% python3 -q
>>> import numpy as np
>>> from numpy import linalg as LA
>>> np.set_printoptions(suppress=True, linewidth=200)
>>> def rnd(a):
...     return np.round(a, 3) + 0
... 
>>> J = np.load("case4.npy")
>>> print(J)
[[-5.989 -6.417 -8.069]
 [-1.276 -2.198 -2.814]
 [ 0.092 -0.907 -0.843]
 [ 0.526 -0.343  0.204]
 [ 0.489 -0.24   0.389]
 [-0.144  0.297 -0.473]
 [ 1.325  3.906 -2.667]
 [ 4.529  8.718 -3.735]
 [ 5.751 10.404 -3.937]
 [ 7.722 13.044 -4.142]
 [ 9.347 15.165 -4.232]
 [10.393 16.51  -4.26 ]]
>>> cen = (J - J.mean(axis=0)) / J.std(axis=0)
>>> print(cen.std(axis=0))
[1. 1. 1.]
>>> c = LA.lstsq(np.delete(cen, 0, axis=1), cen[:, 0])[0]
>>> print(rnd(1 - np.var(cen[:, 0] - np.delete(cen, 0, axis=1) @ c)))
0.991
>>> print(np.abs(c).argmax())
0
>>> vec = np.array([-1, -2, 4])
>>> print(rnd((J * vec).sum(axis=1)))
[-13.453  -5.584  -1.65    0.976   1.547  -2.342 -19.805 -36.905 -42.307 -50.378 -56.605 -60.453]
>>> print(rnd(J @ np.ones(3)))
[-20.475  -6.288  -1.658   0.387   0.638  -0.32    2.564   9.512  12.218  16.624  20.28   22.643]
>>> print(rnd(J @ vec))
[-13.453  -5.584  -1.65    0.976   1.547  -2.342 -19.805 -36.905 -42.307 -50.378 -56.605 -60.453]
>>> print(LA.norm(J @ vec) <= LA.norm(J, 2) * LA.norm(vec) + 1e-9)
True
>>> E = np.load("layer8.npy")
>>> print(E)
[[-13.522   5.903   0.688]
 [ 13.442   5.394   6.648]
 [ 11.547   5.278   6.343]
 [ 13.284   3.33    6.486]
 [ 11.214   4.682   8.249]
 [ 12.371   4.941   6.414]
 [ 12.511   4.264   8.887]
 [-16.343   6.344   0.94 ]
 [-14.116   7.028   0.014]
 [-14.393   7.744   0.213]
 [-14.515   5.298   0.281]
 [ 11.804   4.951   7.27 ]
 [ 12.016   4.332   6.412]
 [ 10.542   5.068   6.37 ]
 [-12.786   8.973   0.193]
 [-14.311   6.224   1.53 ]
 [ 12.162   4.881   7.426]
 [ 12.853   4.248   8.159]
 [-14.855   6.817   3.164]]
>>> vec = np.array([1, 3, -3])
>>> target = J @ vec
>>> print(rnd(LA.solve(J.T @ J, J.T @ target)))
[ 1.  3. -3.]
>>> print(rnd(LA.pinv(J) @ J))
[[1. 0. 0.]
 [0. 1. 0.]
 [0. 0. 1.]]
>>> print(rnd(target))
[-1.033  0.572 -0.1   -1.115 -1.398  2.166 21.044 41.888 48.774 59.28  67.538 72.703]
>>> rng = np.random.default_rng(102)
>>> target = target + 0.3 * rng.normal(size=12)
>>> print(rnd(target))
[-0.845  1.221  0.187 -1.439 -1.576  2.424 21.031 42.246 48.191 59.914 68.103 72.269]
>>> c, *_ = LA.lstsq(J, target)
>>> print([round(float(LA.norm(LA.solve(J.T @ J + lam * np.eye(3), J.T @ target))), 2) for lam in (0, 1, 10, 100)])
[4.38, 4.36, 4.25, 3.63]
>>> print(c.round())
[ 1.  3. -3.]
>>> vec = np.array([0, 2, 2])
>>> target = E @ vec
>>> c, lr = np.zeros(3), 1 / LA.norm(E, 2) ** 2
>>> for i in range(10):
...     c -= lr * E.T @ (E @ c - target)
...     if i % 2 == 0: print(i, round(LA.norm(E @ c - target), 3))
... 
0 62.005
2 33.441
4 18.069
6 9.824
8 5.449
>>> print(rnd(c))
[0.101 2.107 1.654]
>>> print(rnd(LA.cond(E)))
13.76
>>> Z = E[[0, 4]].astype(float)
>>> for _ in range(4):
...     idx = LA.norm(E[:, None] - Z, axis=-1).argmin(axis=1)
...     Z = np.array([E[idx == j].mean(axis=0) for j in range(2)])
... 
>>> print(idx)
[0 1 1 1 1 1 1 0 0 0 0 1 1 1 0 0 1 1 0]
>>> print(np.bincount(idx))
[ 8 11]
>>> print(np.abs(Z[1] - Z[0]).argmax())
0
>>> print(rnd(Z[1] - Z[0]))
[26.514 -2.121  6.273]
>>> idx = E[:, 1] > np.median(E[:, 1])
>>> f = E[idx].mean(axis=0) - E[~idx].mean(axis=0)
>>> print(np.argsort(-np.abs(f).round(6), kind="stable"))
[0 2 1]
>>> print(idx.astype(int))
[1 1 0 0 0 0 0 1 1 1 1 0 0 0 1 1 0 0 1]
>>> arr = np.load("dump.npy")
>>> print(arr)
[[-4 -4 -8 16]
 [-4 -4 -8 16]
 [ 2  2  4 -8]]
>>> Uu, sv, vt = LA.svd(arr)
>>> print(rnd(sv))
[28.142  0.     0.   ]
>>> out = Uu[:, :1] @ np.diag(sv[:1]) @ vt[:1]
>>> print(LA.matrix_rank(out))
1
>>> print(rnd(np.abs(arr - out).max()))
0.0
>>> print(rnd(out))
[[-4. -4. -8. 16.]
 [-4. -4. -8. 16.]
 [ 2.  2.  4. -8.]]
>>> print(rnd(LA.norm(arr - out, 2)), rnd(sv[1]))
0.0 0.0
>>> print(rnd(out @ LA.pinv(out) @ out))
[[-4. -4. -8. 16.]
 [-4. -4. -8. 16.]
 [ 2.  2.  4. -8.]]
>>> print(np.abs(np.diag(LA.qr(out)[1])) > 1e-9)
[ True False False]
>>> print(LA.lstsq(out[:-1].T, out[-1])[2])
1
>>> print(np.allclose(out[:-1].T @ LA.lstsq(out[:-1].T, out[-1])[0], out[-1]))
True
>>> print(np.unique(out.round(6), axis=0).shape)
(2, 4)
>>> try:
...     LA.inv(out)
... except LA.LinAlgError as e:
...     print(e)
... 
Last 2 dimensions of the array must be square
>>> print(LA.matrix_rank(arr, rtol=0.1))
1
>>> print(np.argsort(-LA.norm(arr, axis=0).round(6), kind="stable")[:3])
[3 2 0]
>>> out = arr[0, 0] * arr[1:] - np.outer(arr[1:, 0], arr[0])
>>> print(out)
[[0 0 0 0]
 [0 0 0 0]]
>>> print(LA.matrix_rank(out), LA.matrix_rank(arr))
0 1
>>> print(np.flatnonzero(~out.round(6).any(axis=1)))
[0 1]
>>> r = LA.matrix_rank(arr)
>>> print(r)
1
>>> N = LA.svd(arr)[2][r:].T
>>> print(N.shape)
(4, 3)
>>> print([int(LA.matrix_rank(np.delete(arr, i, axis=0))) for i in range(3)])
[1, 1, 1]
>>> print(rnd(N @ N.T))
[[ 0.955 -0.045 -0.091  0.182]
 [-0.045  0.955 -0.091  0.182]
 [-0.091 -0.091  0.818  0.364]
 [ 0.182  0.182  0.364  0.273]]
